% python3 -q
>>> import numpy as np
>>> np.set_printoptions(suppress=True, linewidth=100)
>>> M = np.loadtxt("m.csv", delimiter=",")
>>> M
array([[ 5.,  3.,  5.,  2.,  2.,  3.],
       [ 2.,  0.,  4.,  0.,  3.,  4.],
       [ 4.,  2.,  5.,  4.,  1.,  0.],
       [ 0.,  2.,  2.,  1.,  0.,  2.],
       [ 5.,  1.,  2.,  1.,  3.,  5.],
       [ 2.,  4.,  3.,  1.,  2.,  3.],
       [ 3.,  4.,  5.,  1.,  5.,  5.],
       [ 3.,  5.,  0.,  1.,  2.,  2.],
       [ 5.,  0.,  5.,  3.,  0.,  0.],
       [ 5.,  4.,  4.,  1.,  0.,  1.],
       [ 2.,  2.,  4.,  1.,  4.,  3.],
       [ 0.,  5.,  4.,  1.,  2.,  1.],
       [ 1.,  4.,  3.,  2.,  1.,  3.],
       [ 9.,  3., 13.,  2.,  8., 11.]])
>>> lab = M[:, 5] > np.median(M[:, 5])
>>> r0 = M[lab].mean(axis=0) - M[~lab].mean(axis=0)
>>> round(float((((M - M.mean(axis=0)) @ r0 > 0) == lab).mean()), 2)
0.86
>>> proj = M @ np.linalg.solve(M.T @ M, M.T)
>>> round(float(np.trace(proj)), 2)
6.0
>>> x0 = np.array([5, -5, 2, -5, 0, 0])
>>> rhs = M @ x0
>>> coef, lr = np.zeros(6), 1 / np.linalg.norm(M, 2) ** 2
>>> for i in range(300):
...     coef -= lr * M.T @ (M @ coef - rhs)
...     if i % 50 == 0: print(i, round(np.linalg.norm(M @ coef - rhs), 2))
... 
0 54.49
50 9.89
100 6.81
150 4.88
200 3.52
250 2.53
>>> coef.round(2) + 0
array([ 4.84, -5.11,  1.81, -4.37,  0.  ,  0.24])
>>> round(float(np.linalg.cond(M)), 2)
12.43
>>> out = np.array([[5, 2], [2, -1]])
>>> C = np.array([[-3, 0], [2, -2]])
>>> F = np.kron(out, C)
>>> F
array([[-15,   0,  -6,   0],
       [ 10, -10,   4,  -4],
       [ -6,   0,   3,   0],
       [  4,  -4,  -2,   2]])
>>> ev, evecs = np.linalg.eig(F)
>>> np.round(np.sort(np.linalg.eigvals(F @ F)), 2)
array([ 10.31,  23.2 , 125.69, 282.8 ])
>>> np.round(F @ evecs[:, 0] - ev[0] * evecs[:, 0], 2) + 0
array([0., 0., 0., 0.])
>>> np.round(np.sort(np.linalg.eigvals(np.linalg.inv(F))), 2)
array([-0.09, -0.06,  0.21,  0.31])
>>> round(float(np.prod(ev)), 2)
2916.0
>>> X = np.load("a.npy")
>>> X
array([[ 3., -4.,  0.,  0.,  0.,  0.],
       [-2.,  6.,  0.,  0.,  0.,  0.],
       [ 0.,  0.,  1.,  3.,  0.,  3.],
       [ 0.,  0.,  2.,  2.,  2.,  1.],
       [ 0.,  0.,  1.,  0.,  0.,  3.],
       [ 0.,  0.,  1.,  1.,  2.,  0.]])
>>> O, Rm = np.linalg.qr(X)
>>> Rm.round(2)
array([[-3.61,  6.66,  0.  ,  0.  ,  0.  ,  0.  ],
       [ 0.  ,  2.77,  0.  ,  0.  ,  0.  ,  0.  ],
       [ 0.  ,  0.  , -2.65, -3.02, -2.27, -3.02],
       [ 0.  ,  0.  ,  0.  ,  2.2 , -0.39,  0.84],
       [ 0.  ,  0.  ,  0.  ,  0.  ,  1.64, -2.75],
       [ 0.  ,  0.  ,  0.  ,  0.  ,  0.  ,  1.25]])
>>> O.shape, Rm.shape
((6, 6), (6, 6))
>>> round(np.linalg.det(X), 2)
np.float64(120.0)
>>> out = np.array([[5, 8, 3], [9, 2, 1], [3, 2, 4], [5, 1, 0], [1, 4, 1], [0, 5, 0]])
>>> np.einsum("ik,kj->ji", X, out)
array([[-21.,  44.,  18.,  18.,   3.,  10.],
       [ 16.,  -4.,  20.,  19.,  17.,  11.],
       [  5.,   0.,   4.,  10.,   4.,   6.]])
>>> np.einsum("ij,ij->i", X, X)
array([25., 40., 19., 13., 10.,  6.])
>>> out @ X
Traceback (most recent call last):
  File "<python-input-33>", line 1, in <module>
    out @ X
    ~~~~^~~
ValueError: matmul: Input operand 1 has a mismatch in its core dimension 0, with gufunc signature (n?,k),(k,m?)->(n?,m?) (size 6 is different from 3)
>>> np.vstack([X, out.T]).shape
(9, 6)
>>> np.linalg.matrix_rank(X @ out)
np.int64(3)
>>> out.T @ X.T
array([[-21.,  44.,  18.,  18.,   3.,  10.],
       [ 16.,  -4.,  20.,  19.,  17.,  11.],
       [  5.,   0.,   4.,  10.,   4.,   6.]])
>>> np.einsum("ij->j", X)
array([1., 2., 5., 6., 4., 7.])
>>> np.einsum("ik,kj->ij", X, out)
array([[-21.,  16.,   5.],
       [ 44.,  -4.,   0.],
       [ 18.,  20.,   4.],
       [ 18.,  19.,  10.],
       [  3.,  17.,   4.],
       [ 10.,  11.,   6.]])
>>> r0 = np.array([0, 2, 1, 2, 2, 1, 0, 3, 3, 0, 2, 3, 2])
>>> W0 = np.array([np.roll(r0, i) for i in range(13)])
>>> W0
array([[0, 2, 1, 2, 2, 1, 0, 3, 3, 0, 2, 3, 2],
       [2, 0, 2, 1, 2, 2, 1, 0, 3, 3, 0, 2, 3],
       [3, 2, 0, 2, 1, 2, 2, 1, 0, 3, 3, 0, 2],
       [2, 3, 2, 0, 2, 1, 2, 2, 1, 0, 3, 3, 0],
       [0, 2, 3, 2, 0, 2, 1, 2, 2, 1, 0, 3, 3],
       [3, 0, 2, 3, 2, 0, 2, 1, 2, 2, 1, 0, 3],
       [3, 3, 0, 2, 3, 2, 0, 2, 1, 2, 2, 1, 0],
       [0, 3, 3, 0, 2, 3, 2, 0, 2, 1, 2, 2, 1],
       [1, 0, 3, 3, 0, 2, 3, 2, 0, 2, 1, 2, 2],
       [2, 1, 0, 3, 3, 0, 2, 3, 2, 0, 2, 1, 2],
       [2, 2, 1, 0, 3, 3, 0, 2, 3, 2, 0, 2, 1],
       [1, 2, 2, 1, 0, 3, 3, 0, 2, 3, 2, 0, 2],
       [2, 1, 2, 2, 1, 0, 3, 3, 0, 2, 3, 2, 0]])
>>> W0 @ np.ones(13)
array([21., 21., 21., 21., 21., 21., 21., 21., 21., 21., 21., 21., 21.])
>>> np.round(np.sort(np.abs(np.fft.fft(W0[0]))), 2), np.round(np.sort(np.linalg.svd(W0, compute_uv=False)), 2)
(array([ 0.47,  0.47,  1.4 ,  1.4 ,  1.85,  1.85,  3.28,  3.28,  5.88,  5.88,  6.86,  6.86, 21.  ]), array([ 0.47,  0.47,  1.4 ,  1.4 ,  1.85,  1.85,  3.28,  3.28,  5.88,  5.88,  6.86,  6.86, 21.  ]))
>>> W0 @ (-1.0) ** np.arange(13)
array([-1.,  5.,  1.,  3., -3.,  9., -3.,  3., -1.,  5., -1.,  3.,  1.])
>>> (W0 @ W0)[0]
array([28, 33, 46, 27, 25, 42, 42, 26, 32, 39, 31, 36, 34])
>>> np.allclose(W0 @ W0.T, W0.T @ W0)
True
>>> x0 = np.array([3, 3, 5, 2, 4, 1, 4, 0, 2, 0, 0, 5, 3])
>>> rhs = W0 @ x0
>>> coef, lr = np.zeros(13), 1 / np.linalg.norm(W0, 2) ** 2
>>> for i in range(40):
...     coef -= lr * W0.T @ (W0 @ coef - rhs)
...     if i % 10 == 0: print(i, round(np.linalg.norm(W0 @ coef - rhs), 2))
... 
0 20.78
10 12.59
20 9.53
30 7.86
>>> coef.round(2)
array([1.96, 1.97, 4.7 , 1.62, 2.96, 1.79, 2.95, 1.79, 3.03, 1.05, 1.49, 3.98, 2.72])
>>> round(np.linalg.cond(W0), 2)
np.float64(44.38)
>>> rng = np.random.default_rng(56)
>>> lab = rng.permutation(13)
>>> out = W0[:, lab] * rng.choice([-1, 1], 13)
>>> out
array([[-2,  0,  3,  2,  0, -3, -3, -1,  2,  2,  0,  1, -2],
       [-2,  1,  0,  1, -2, -2, -3, -2,  3,  0,  3,  2,  0],
       [-1,  2,  1,  2, -3,  0,  0,  0,  2,  2,  3,  2, -3],
       [-2,  2,  2,  0, -2, -3, -1, -2,  0,  3,  0,  1, -3],
       [ 0,  1,  2,  2,  0, -3, -2, -3,  3,  2,  1,  2,  0],
       [-2,  2,  1,  3, -3,  0, -2, -2,  3,  0,  2,  0, -1],
       [-3,  0,  2,  2, -3, -1, -1,  0,  0,  3,  2,  2, -2],
       [-2,  2,  0,  0,  0, -2, -2, -3,  1,  3,  1,  3, -2],
       [ 0,  3,  2,  3, -1, -2,  0, -3,  2,  0,  2,  2, -1],
       [-3,  2,  3,  3, -2, -1, -2,  0,  2,  1,  0,  0, -2],
       [-3,  0,  2,  0, -2, -2, -3, -1,  1,  2,  2,  3,  0],
       [ 0,  3,  0,  1, -1,  0, -2, -2,  2,  2,  3,  3, -2],
       [-1,  3,  3,  2, -2, -2,  0, -2,  0,  1,  2,  0, -3]])
>>> left, _, Vh = np.linalg.svd(W0.T @ out)
>>> lab
array([ 4,  6,  7,  3,  0, 11,  8,  2, 12,  1,  9,  5, 10])
>>> np.trace(out)
np.int64(1)
>>> round(float(np.linalg.det(out)), 2)
551481.0
>>> np.round(np.sort(np.abs(np.linalg.eigvals(out))), 2)
array([0.68, 1.9 , 1.9 , 2.28, 2.52, 3.45, 3.45, 3.48, 3.48, 3.68, 3.68, 3.87, 5.2 ])
>>> A = np.loadtxt("test18.csv", delimiter=",")
>>> A
array([[ 4.,  7.,  2.,  2.,  4., 10., 12.,  2., 12., 14.,  7.,  5., 12.,  0.],
       [11., 13.,  6., 12., 13.,  7.,  8.,  2.,  9., 11., 15.,  6., 18.,  9.],
       [10., 16.,  7., 11., 13., 15., 17.,  1., 16., 17., 19., 10., 27., 11.],
       [ 7.,  9.,  3.,  9.,  8.,  4.,  3.,  1.,  5.,  6., 10.,  4., 11.,  6.],
       [ 3.,  5.,  3.,  1.,  4.,  8., 11.,  1.,  9., 10.,  6.,  4., 11.,  2.],
       [ 5.,  9.,  3.,  5.,  6., 10., 11.,  1., 11., 12., 10.,  6., 15.,  4.],
       [ 7.,  9.,  3.,  9.,  8.,  4.,  3.,  1.,  5.,  6., 10.,  4., 11.,  6.]])
>>> [round(float(x), 2) for x in np.linalg.svd(A, compute_uv=False)[:3]]
[89.96, 19.82, 4.88]
>>> np.linalg.cond(A) > 100
np.True_
>>> np.allclose(A[:-1].T @ np.linalg.lstsq(A[:-1].T, A[-1])[0], A[-1])
True
>>> round(float(np.trace(np.linalg.pinv(A) @ A)), 2)
4.0
>>> rk = np.linalg.matrix_rank(A)
>>> rk
np.int64(4)
>>> ns = np.linalg.svd(A)[2][rk:].T
>>> np.linalg.matrix_rank(A.T @ A), np.linalg.matrix_rank(A @ A.T)
(np.int64(4), np.int64(4))
>>> [int(np.linalg.matrix_rank(A[:i])) for i in range(1, len(A) + 1)]
[1, 2, 3, 4, 4, 4, 4]
>>> ns.shape
(14, 10)
>>> [int(np.linalg.matrix_rank(np.delete(A, i, axis=0))) for i in range(7)]
[4, 4, 4, 4, 4, 4, 4]
